$ python -q
>>> import numpy as np
>>> import numpy.linalg as la
>>> np.set_printoptions(suppress=True, linewidth=100)
>>> rd = lambda a: np.round(a, 2) + 0
>>> J = np.loadtxt("block13.csv", delimiter=",")
>>> J
array([[1., 0., 0., 0.],
       [7., 1., 0., 0.],
       [5., 3., 1., 0.],
       [4., 6., 1., 1.]])
>>> rd(la.det(J.T))
np.float64(1.0)
>>> rng = np.random.default_rng(842)
>>> idx = rng.permutation(4)
>>> idx
array([1, 3, 0, 2])
>>> B = J[idx][:, idx]
>>> rd(la.det(B)), rd(la.det(J[idx]))
(np.float64(1.0), np.float64(-1.0))
>>> np.diag(B)
array([1., 1., 1., 1.])
>>> rd(np.sort(np.abs(la.eigvals(B))))
array([1., 1., 1., 1.])
>>> np.allclose(J, J.T)
False
>>> J @ J
array([[ 1.,  0.,  0.,  0.],
       [14.,  1.,  0.,  0.],
       [31.,  6.,  1.,  0.],
       [55., 15.,  2.,  1.]])
>>> assert J == J.T
Traceback (most recent call last):
  File "<python-input-16>", line 1, in <module>
    assert J == J.T
           ^^^^^^^^
ValueError: The truth value of an array with more than one element is ambiguous. Use a.any() or a.all()
>>> (J - J.T) / 2
array([[ 0. , -3.5, -2.5, -2. ],
       [ 3.5,  0. , -1.5, -3. ],
       [ 2.5,  1.5,  0. , -0.5],
       [ 2. ,  3. ,  0.5,  0. ]])
>>> rd(np.sort(np.abs(la.eigvals(J))))
array([1., 1., 1., 1.])
>>> vec = np.array([-2, -3, -4, 5])
>>> rhs = J @ vec
>>> rhs
array([ -2., -17., -23., -25.])
>>> rd(la.solve(J.T, J[1]))
array([0., 1., 0., 0.])
>>> rd(la.solve(J, J[:, 3]))
array([0., 0., 0., 1.])
>>> rd(la.solve(J, rhs))
array([-2., -3., -4.,  5.])
>>> proj = np.triu(np.array([[4, 5, 2, 0], [1, 4, 1, 5], [0, -2, -3, 3], [2, -3, 5, 5]]), 1) + np.eye(4)
>>> B = proj @ J @ la.inv(proj)
>>> proj @ J - J @ proj
array([[ 45.,   6.,   0.,   0.],
       [ 25.,  -2.,  -9.,   0.],
       [ 12.,  -7., -10., -15.],
       [  0., -20., -14., -33.]])
>>> B
array([[  46., -219.,  129.,  708.],
       [  32., -126.,   68.,  431.],
       [  17.,  -64.,   34.,  221.],
       [   4.,  -14.,    7.,   50.]])
>>> X = np.array([[2, 0, 1, -2], [-1, 0, -2, 0], [5, 0, 7, -2]])
>>> rd(np.trace(la.pinv(X) @ X))
np.float64(2.0)
>>> np.unique(X.round(6), axis=0).shape
(3, 4)
>>> K = np.array([[1.15, 0.33, -2.33, 0.28],
...     [0.4, 4.9, -0.11, 0.93],
...     [5.55, 4.75, 3.11, -0.18],
...     [0.99, 5.23, -0.47, 3.03]])
>>> idx = rng.permutation(4)
>>> idx
array([0, 3, 2, 1])
>>> B = K[idx][:, idx]
>>> B
array([[ 1.15,  0.28, -2.33,  0.33],
       [ 0.99,  3.03, -0.47,  5.23],
       [ 5.55, -0.18,  3.11,  4.75],
       [ 0.4 ,  0.93, -0.11,  4.9 ]])
>>> np.trace(B)
np.float64(12.19)
>>> np.diag(B)
array([1.15, 3.03, 3.11, 4.9 ])
>>> rd(np.sort(np.abs(la.eigvals(B))))
array([1.64, 3.97, 3.97, 6.05])
>>> rd(la.det(B)), rd(la.det(K[idx]))
(np.float64(156.72), np.float64(-156.72))
